% ipython --no-banner

In [1]: import numpy as np

In [2]: np.set_printoptions(precision=2, suppress=True, linewidth=140, sign=" ")

In [3]: data = np.array([[-0.6, -0.9, -0.5, -0.6, 1.0, -0.6, -1.5, 1.1, 0.2],
   ...:     [0.4, 0.1, 1.2, 1.0, 1.4, 1.0, 0.4, 2.0, 0.4],
   ...:     [1.8, 0.3, 1.1, 0.6, -1.1, -1.2, 0.3, -0.1, -0.3],
   ...:     [0.1, 0.5, 0.7, -0.1, 0.2, -0.8, 1.5, -0.9, 1.1],
   ...:     [0.2, -1.4, 1.0, 0.4, 0.1, -0.7, 2.3, 0.2, 0.7],
   ...:     [-0.7, 0.3, -0.5, -2.8, 0.1, 0.4, -0.3, 0.5, 1.2],
   ...:     [-0.4, 0.2, -1.8, -0.4, 2.1, 0.3, -0.5, 1.1, 0.1],
   ...:     [1.3, -1.3, -0.4, 0.7, 0.3, 0.0, 0.5, 1.7, -1.2],
   ...:     [0.0, 0.5, 0.2, -1.8, -0.5, -0.7, 1.1, -0.9, -0.2]])

In [4]: data[:, 5] *= 10

In [5]: data
Out[5]: 
array([[ -0.6,  -0.9,  -0.5,  -0.6,   1. ,  -6. ,  -1.5,   1.1,   0.2],
       [  0.4,   0.1,   1.2,   1. ,   1.4,  10. ,   0.4,   2. ,   0.4],
       [  1.8,   0.3,   1.1,   0.6,  -1.1, -12. ,   0.3,  -0.1,  -0.3],
       [  0.1,   0.5,   0.7,  -0.1,   0.2,  -8. ,   1.5,  -0.9,   1.1],
       [  0.2,  -1.4,   1. ,   0.4,   0.1,  -7. ,   2.3,   0.2,   0.7],
       [ -0.7,   0.3,  -0.5,  -2.8,   0.1,   4. ,  -0.3,   0.5,   1.2],
       [ -0.4,   0.2,  -1.8,  -0.4,   2.1,   3. ,  -0.5,   1.1,   0.1],
       [  1.3,  -1.3,  -0.4,   0.7,   0.3,   0. ,   0.5,   1.7,  -1.2],
       [  0. ,   0.5,   0.2,  -1.8,  -0.5,  -7. ,   1.1,  -0.9,  -0.2]])

In [6]: # column 5 dominates

In [7]: r0 = np.array([1, -3, 1, 2, 0, -1, 3, -1, 1])

In [8]: B = data + np.outer(r0, np.eye(9)[6])

In [9]: np.round(np.linalg.det(B) / np.linalg.det(data), 2), round(float(1 + np.linalg.solve(data, r0)[6]), 2)
Out[9]: (np.float64(2.97), 2.97)

In [10]: Q, vecs = np.linalg.qr(data[:, :7])[0], np.linalg.qr(data[:, 7:])[0]

In [11]: s = np.linalg.svd(Q.T @ vecs, compute_uv=False)

In [12]: np.degrees(np.arccos(s.clip(0, 1)))
Out[12]: array([  1.43,  30.69])

In [13]: round(float(np.linalg.norm(Q @ Q.T - vecs @ vecs.T, 2)), 2)
Out[13]: 1.0

In [14]: m1 = np.loadtxt("test3.csv", delimiter=",")

In [15]: print(m1)
[[  0.07  -4.92   4.33  -7.75   3.93  -1.86   4.95   1.95   1.91  -0.18  -3.88]
 [  2.56   1.74  -2.08  -1.1   -5.44  -0.11  -2.47  -2.95   0.35   0.93  -1.66]
 [  0.51   2.67  -2.35   0.75  -2.06   0.32  -1.34  -1.96   2.6   -0.65  -2.84]
 [ -1.91  -1.3    4.06   1.63  -0.45  -0.56   1.88   3.14   4.17   1.17   0.34]
 [ -0.9    0.98  -0.37  -1.79   0.71  -3.75  -0.05  -4.17   0.82  -2.13  -7.69]
 [  6.66  -1.34  -2.35   0.25  -4.29  -1.82  -1.52   3.89  -2.42   1.21   0.4 ]
 [ -0.29   0.68  -3.55   4.75   3.87  -3.96  -2.8  -10.21   3.06  -0.43  -1.31]
 [ -1.37  -0.51  -2.16  -6.75   2.38  -1.82   1.42   0.41   1.73  -1.64   2.46]
 [  1.99  -2.36  -0.08   0.51  -7.    -1.9   -1.29   0.35   2.79   2.85   3.38]
 [  0.1    0.66  -2.28  -1.55  -1.55   1.78  -0.22  -1.3    0.58   2.37   1.85]
 [  1.63  -4.36   1.05   2.81  -6.19  -2.24  -1.75  -5.29   9.37  -0.63  -1.18]
 [  0.28  -3.11  -4.8    2.44  -2.87  -1.25   0.81   0.14  -0.84  -1.36   0.71]
 [  0.12  -0.13   3.     1.08  -2.24  -4.73   2.99   0.15  -0.57   1.06   0.56]
 [ -4.36  -1.27  -6.09  -1.46   4.74  -1.98   2.76  -8.22  -5.47   4.37   0.55]
 [ -3.66  -0.03  -2.63  -1.68  -5.14  -0.44   0.63   3.63  -3.08   0.26  -2.51]
 [ -3.85  -4.03   1.29  -2.87   8.03  -2.65   0.68   8.86   3.69   1.67  -1.56]
 [ -3.72   3.57  -2.47   0.62  -4.16  -2.24  -3.55  -6.33   2.6   -3.11   2.97]
 [  0.59   0.71  -2.62   5.97   1.54   1.76  -0.2   -3.92   4.82   3.67  -0.2 ]
 [ -1.65   0.35   4.23  -4.01  -1.11  -3.38  -1.43  -2.73  -2.9    0.97  -3.38]
 [  1.21   2.57  -3.45  -5.79   0.31  -4.05  -0.16  -3.93  -2.72   3.16   0.79]
 [  2.81   0.06   2.84  -7.18   2.77  -0.37  -0.3   -4.63  -0.16  -2.03  -3.12]
 [ -1.42   2.32   0.8    2.12  -0.66  -2.28   2.18   4.49   0.09  -1.     1.1 ]
 [ -2.97   0.33  -0.86  -4.69  -4.09   3.55  -2.61  -6.96   5.85  -0.03   2.64]
 [ -2.21  -0.2   -1.07   5.76  -2.     0.25   0.63  -9.26   1.19   0.94  -1.5 ]
 [  0.61  -1.07  -0.71  -3.59   5.77  -0.84  -0.03  -6.86   1.94  -0.37  -2.92]
 [  7.07   5.41   0.37  -4.87   2.03  -2.02   0.79  -0.7    1.08  -1.82  -2.51]
 [ -0.68  -0.93  -2.08   2.83  -3.8   -3.74   2.27   1.55  -2.77   0.02  -0.78]
 [  3.13  -3.48   0.23   4.62 -10.84  -1.25  -0.93  -8.38   6.21   0.08   0.62]
 [  7.43  -1.07  -0.33   0.05  -3.56   0.4   -0.32  -2.31   1.59  -0.42  -0.08]
 [  1.89   2.8   -7.1   -2.93   0.82  -2.18  -2.81  -0.19   3.99  -0.47   1.23]
 [  3.74  -3.82   6.67  -4.2    4.1    3.25   0.32   2.08   5.42   2.75  -4.96]
 [  0.03   1.95   0.6   -9.16  -0.02  -3.71  -2.65  -0.63   2.26  -1.53  -1.4 ]
 [  1.05   0.13   9.61   4.59   6.48  -1.37  -2.66   3.28   2.84   0.17  -3.27]
 [  3.13  -0.65  -1.43  -8.48   2.62  -0.47   0.33  -3.29   6.78  -3.68  -1.82]
 [  4.88  -1.3    0.2    6.82   0.11  -2.36   2.37  -1.9   -2.67  -1.62   4.47]]

In [16]: blk = np.stack([m1, 5 * m1, m1[::-1]])

In [17]: np.linalg.matrix_rank(blk.reshape(3, -1))
Out[17]: np.int64(2)

In [18]: np.einsum("bij,cij->bc", blk, blk)
Out[18]: 
array([[  4089.78,  20448.92,   -154.78],
       [ 20448.92, 102244.58,   -773.89],
       [  -154.78,   -773.89,   4089.78]])

In [19]: print(np.linalg.norm(blk, axis=(1, 2)))
[  63.95  319.76   63.95]
